$ python -q
>>> import numpy as np
>>> np.set_printoptions(suppress=True, linewidth=120)
>>> rd = lambda a: np.round(a, 2) + 0
>>> M2 = np.array([[4, 3, 5, 0], [1, 4, 0, 1], [4, 4, 1, 5], [0, 1, 4, 4], [3, 2, 2, 1]])
>>> A = M2.T @ M2
>>> A
array([[42, 38, 30, 24],
       [38, 46, 27, 30],
       [30, 27, 46, 23],
       [24, 30, 23, 43]])
>>> vec = np.array([8, 4, 3, 5])
>>> target = A @ vec
>>> target
array([698, 719, 601, 596])
>>> rd(np.linalg.solve(A, target))
array([8., 4., 3., 5.])
>>> print(rd(np.linalg.solve(A, -1 * target)))
[-8. -4. -3. -5.]
>>> ev, vecs = np.linalg.eigh(A)
>>> vec = np.array([-1, -2, 1, 1])
>>> rd(vecs * np.abs(ev) @ vecs.T)
array([[42., 38., 30., 24.],
       [38., 46., 27., 30.],
       [30., 27., 46., 23.],
       [24., 30., 23., 43.]])
>>> rd(vecs * np.maximum(ev, 0) @ vecs.T)
array([[42., 38., 30., 24.],
       [38., 46., 27., 30.],
       [30., 27., 46., 23.],
       [24., 30., 23., 43.]])
>>> vec = np.array([6, 8, 3, 0])
>>> (A * vec).sum(axis=1)
array([646, 677, 534, 453])
>>> A @ np.ones(4)
array([134., 141., 126., 120.])
>>> np.linalg.norm(A @ vec) <= np.linalg.norm(A, 2) * np.linalg.norm(vec) + 1e-9
np.True_
>>> (A @ vec).argmax()
np.int64(1)
>>> A @ vec
array([646, 677, 534, 453])
>>> print(np.sign((A @ vec).round(6)))
[1 1 1 1]
>>> M2 = np.linalg.inv(A)
>>> rd(A @ M2)
array([[1., 0., 0., 0.],
       [0., 1., 0., 0.],
       [0., 0., 1., 0.],
       [0., 0., 0., 1.]])
>>> rd(np.linalg.det(A) * np.linalg.det(M2))
np.float64(1.0)
>>> rd(np.linalg.slogdet(A)[0])
np.float64(1.0)
>>> rd(M2)
array([[ 0.12, -0.09, -0.03,  0.01],
       [-0.09,  0.11,  0.01, -0.03],
       [-0.03,  0.01,  0.04, -0.01],
       [ 0.01, -0.03, -0.01,  0.05]])
>>> rd(np.linalg.det(A) * M2)
array([[ 31167., -22716.,  -8490.,   2994.],
       [-22716.,  28782.,   2214.,  -8586.],
       [ -8490.,   2214.,  11408.,  -2908.],
       [  2994.,  -8586.,  -2908.,  11990.]])
>>> f = np.array([9, 9])
>>> np.cross(A[3, :3], A[2, :3])
array([ 759, -414, -252])
>>> print(np.array([np.convolve(row, f, "same") for row in A]))
[[378 720 612 486]
 [342 756 657 513]
 [270 513 657 621]
 [216 486 477 594]]
>>> print(np.polyval(f, A[3]))
[225 279 216 396]
>>> C = np.array([[0, 5, 0], [2, 0, 3], [3, -4, 4]])
>>> X = np.repeat(C, 10 // 3, axis=0)
>>> rng = np.random.default_rng(480833)
>>> X = X + 0.05 * rng.normal(size=X.shape)
>>> rd(X)
array([[-0.04,  5.04,  0.01],
       [ 0.  ,  4.97,  0.02],
       [-0.02,  4.96,  0.01],
       [ 2.  , -0.02,  3.01],
       [ 2.05, -0.09,  3.01],
       [ 1.9 , -0.03,  3.07],
       [ 2.98, -4.07,  3.97],
       [ 2.93, -3.94,  3.99],
       [ 3.09, -3.97,  4.  ]])
>>> np.linalg.matrix_rank(X, rtol=0.1)
np.int64(2)
>>> rd(np.abs(np.linalg.svd(X)[2][-1]))
array([0.82, 0.02, 0.57])
>>> [round(float(x), 2) for x in np.linalg.svd(X, compute_uv=False)[:3]]
[13.36, 7.61, 0.32]
>>> rd(np.linalg.norm(X, 2) / np.linalg.norm(X))
np.float64(0.87)
>>> round(np.log10(np.linalg.cond(X)))
2
>>> np.argsort(-np.linalg.norm(X, axis=0).round(6), kind="stable")[:3]
array([1, 2, 0])
>>> vec = np.array([-2, -1, -1])
>>> target = X @ vec
>>> print(rd(np.linalg.pinv(X) @ X))
[[1. 0. 0.]
 [0. 1. 0.]
 [0. 0. 1.]]
>>> rd(np.linalg.lstsq(X, target)[0])
array([-2., -1., -1.])
>>> target = target + 0.02 * rng.normal(size=9)
>>> rd(target)
array([-4.98, -4.96, -4.91, -6.98, -6.97, -6.82, -5.87, -5.9 , -6.16])
>>> coef, *_ = np.linalg.lstsq(X, target)
>>> rd(np.linalg.norm(target - X @ coef))
np.float64(0.05)
>>> P = X @ np.linalg.solve(X.T @ X, X.T)
>>> np.allclose(P @ P, P)
True
>>> print(rd(np.diag(P)))
[0.31 0.33 0.32 0.25 0.18 0.58 0.3  0.24 0.48]
>>> print(rd(np.trace(P)))
3.0
>>> rd(np.linalg.eigvalsh(P))
array([0., 0., 0., 0., 0., 0., 1., 1., 1.])
>>> M = rng.normal(size=(20, 3)) + 20 * np.array([-1, 0, 0])
>>> rd(M)
array([[-21.85,   1.23,   0.56],
       [-18.32,   0.32,   0.38],
       [-20.43,   0.97,   0.29],
       [-19.59,   0.04,   1.55],
       [-20.96,   0.9 ,   0.04],
       [-20.6 ,   0.83,  -0.19],
       [-19.27,  -1.62,   2.12],
       [-18.5 ,  -0.03,  -0.61],
       [-19.71,   1.55,  -0.1 ],
       [-20.16,   0.41,  -1.9 ],
       [-22.21,   0.64,   0.8 ],
       [-20.05,   1.48,  -0.74],
       [-20.25,  -0.7 ,   0.41],
       [-17.98,  -0.99,   0.29],
       [-20.88,   1.14,  -0.94],
       [-19.59,  -0.97,  -0.31],
       [-20.02,  -0.72,   1.42],
       [-21.76,  -1.71,   0.52],
       [-20.8 ,  -0.52,  -0.28],
       [-21.57,   0.75,  -0.19]])
>>> M2 = np.c_[M[:, :2] @ np.array([[7, 1], [4, 6]]), np.array([-3, -3, -1, -2, 3, -3, -2, -2, -3, 0, -3, -3, -3, -1, -2, 3, 1, 3, -3, -3])]
>>> rd(M2)
array([[-148.03,  -14.45,   -3.  ],
       [-127.  ,  -16.42,   -3.  ],
       [-139.15,  -14.6 ,   -1.  ],
       [-137.  ,  -19.36,   -2.  ],
       [-143.09,  -15.55,    3.  ],
       [-140.87,  -15.64,   -3.  ],
       [-141.33,  -28.96,   -2.  ],
       [-129.62,  -18.69,   -2.  ],
       [-131.73,  -10.39,   -3.  ],
       [-139.46,  -17.68,    0.  ],
       [-152.88,  -18.35,   -3.  ],
       [-134.45,  -11.15,   -3.  ],
       [-144.54,  -24.44,   -3.  ],
       [-129.79,  -23.91,   -1.  ],
       [-141.62,  -14.06,   -2.  ],
       [-141.04,  -25.41,    3.  ],
       [-143.03,  -24.36,    1.  ],
       [-159.13,  -32.  ,    3.  ],
       [-147.65,  -23.89,   -3.  ],
       [-148.  ,  -17.08,   -3.  ]])
>>> np.linalg.matrix_rank(M2)
np.int64(3)
>>> rd(np.linalg.lstsq(M, M2[:, 0])[0])
array([7., 4., 0.])
